% python3 -q
>>> import numpy as np
>>> from numpy import linalg as LA
>>> np.set_printoptions(precision=3, suppress=True, linewidth=160)
>>> K = np.load("sample13.npy")
>>> K
array([[-1.222, -1.317, -0.578, -1.02 ,  1.223, -1.546,  0.175, -0.056, -0.691],
       [-0.175, -0.539,  0.95 , -1.772,  0.315,  1.391,  1.309, -0.056,  0.94 ],
       [-0.524,  0.738, -1.835,  0.318, -0.311, -0.458,  1.508, -0.152,  1.452],
       [ 1.047,  1.495,  0.405, -0.093,  1.978, -0.484,  0.42 , -1.076, -0.127],
       [-1.047,  1.886,  0.41 , -1.528, -0.878, -0.669, -0.726,  0.302, -0.096],
       [-0.698,  0.198,  1.667,  1.171,  0.373, -0.887,  0.931,  1.513,  0.49 ],
       [-0.698, -0.519,  1.042,  0.483, -0.555, -0.674, -0.514, -2.109,  1.204],
       [-2.007,  0.558, -0.214,  0.858,  0.913,  1.586, -0.238, -0.394, -0.564],
       [ 0.087, -0.14 , -0.39 , -0.177,  1.159,  0.163, -1.758,  0.911,  1.87 ]])
>>> def softmax(z):
...     e = np.exp(z - z.max(axis=-1, keepdims=True))
...     return e / e.sum(axis=-1, keepdims=True)
... 
>>> np.round(softmax(10 * K[1]), 3) + 0
array([0.   , 0.   , 0.008, 0.   , 0.   , 0.682, 0.302, 0.   , 0.008])
>>> softmax(K).sum(axis=1)
array([1., 1., 1., 1., 1., 1., 1., 1., 1.])
>>> S = K @ K.T / np.sqrt(9)
>>> softmax(S).round(6).argmax(axis=1)
array([0, 1, 2, 3, 4, 5, 6, 7, 8])
>>> softmax(S)[1] @ K
array([-0.305, -0.283,  0.697, -1.267,  0.364,  0.889,  0.929, -0.078,  0.798])
>>> C2 = K.T @ K
>>> np.allclose(C2, C2.T)
True
>>> LA.matrix_rank(C2)
np.int64(9)
>>> LA.svd(K, compute_uv=False) ** 2
array([9., 9., 9., 9., 9., 9., 9., 9., 9.])
>>> np.trace(C2), (K ** 2).sum()
(np.float64(81.0), np.float64(81.0))
>>> (K @ K.T).shape
(9, 9)
>>> C2.round(3) + 0
array([[9., 0., 0., 0., 0., 0., 0., 0., 0.],
       [0., 9., 0., 0., 0., 0., 0., 0., 0.],
       [0., 0., 9., 0., 0., 0., 0., 0., 0.],
       [0., 0., 0., 9., 0., 0., 0., 0., 0.],
       [0., 0., 0., 0., 9., 0., 0., 0., 0.],
       [0., 0., 0., 0., 0., 9., 0., 0., 0.],
       [0., 0., 0., 0., 0., 0., 9., 0., 0.],
       [0., 0., 0., 0., 0., 0., 0., 9., 0.],
       [0., 0., 0., 0., 0., 0., 0., 0., 9.]])
>>> np.diag(C2)
array([9., 9., 9., 9., 9., 9., 9., 9., 9.])
>>> t = np.radians(135)
>>> R = np.eye(9)
>>> R[4, 4] = R[7, 7] = np.cos(t)
>>> R[4, 7], R[7, 4] = -np.sin(t), np.sin(t)
>>> R
array([[ 1.   ,  0.   ,  0.   ,  0.   ,  0.   ,  0.   ,  0.   ,  0.   ,  0.   ],
       [ 0.   ,  1.   ,  0.   ,  0.   ,  0.   ,  0.   ,  0.   ,  0.   ,  0.   ],
       [ 0.   ,  0.   ,  1.   ,  0.   ,  0.   ,  0.   ,  0.   ,  0.   ,  0.   ],
       [ 0.   ,  0.   ,  0.   ,  1.   ,  0.   ,  0.   ,  0.   ,  0.   ,  0.   ],
       [ 0.   ,  0.   ,  0.   ,  0.   , -0.707,  0.   ,  0.   , -0.707,  0.   ],
       [ 0.   ,  0.   ,  0.   ,  0.   ,  0.   ,  1.   ,  0.   ,  0.   ,  0.   ],
       [ 0.   ,  0.   ,  0.   ,  0.   ,  0.   ,  0.   ,  1.   ,  0.   ,  0.   ],
       [ 0.   ,  0.   ,  0.   ,  0.   ,  0.707,  0.   ,  0.   , -0.707,  0.   ],
       [ 0.   ,  0.   ,  0.   ,  0.   ,  0.   ,  0.   ,  0.   ,  0.   ,  1.   ]])
>>> other = K @ R.T
>>> np.abs(other - K).max(axis=0)
array([0.   , 0.   , 0.   , 0.   , 2.623, 0.   , 0.   , 3.235, 0.   ])
>>> LA.svd(K, compute_uv=False), LA.svd(other, compute_uv=False)
(array([3., 3., 3., 3., 3., 3., 3., 3., 3.]), array([3., 3., 3., 3., 3., 3., 3., 3., 3.]))
>>> round(LA.det(R), 3), np.round(np.trace(R), 3)
(np.float64(1.0), np.float64(5.586))
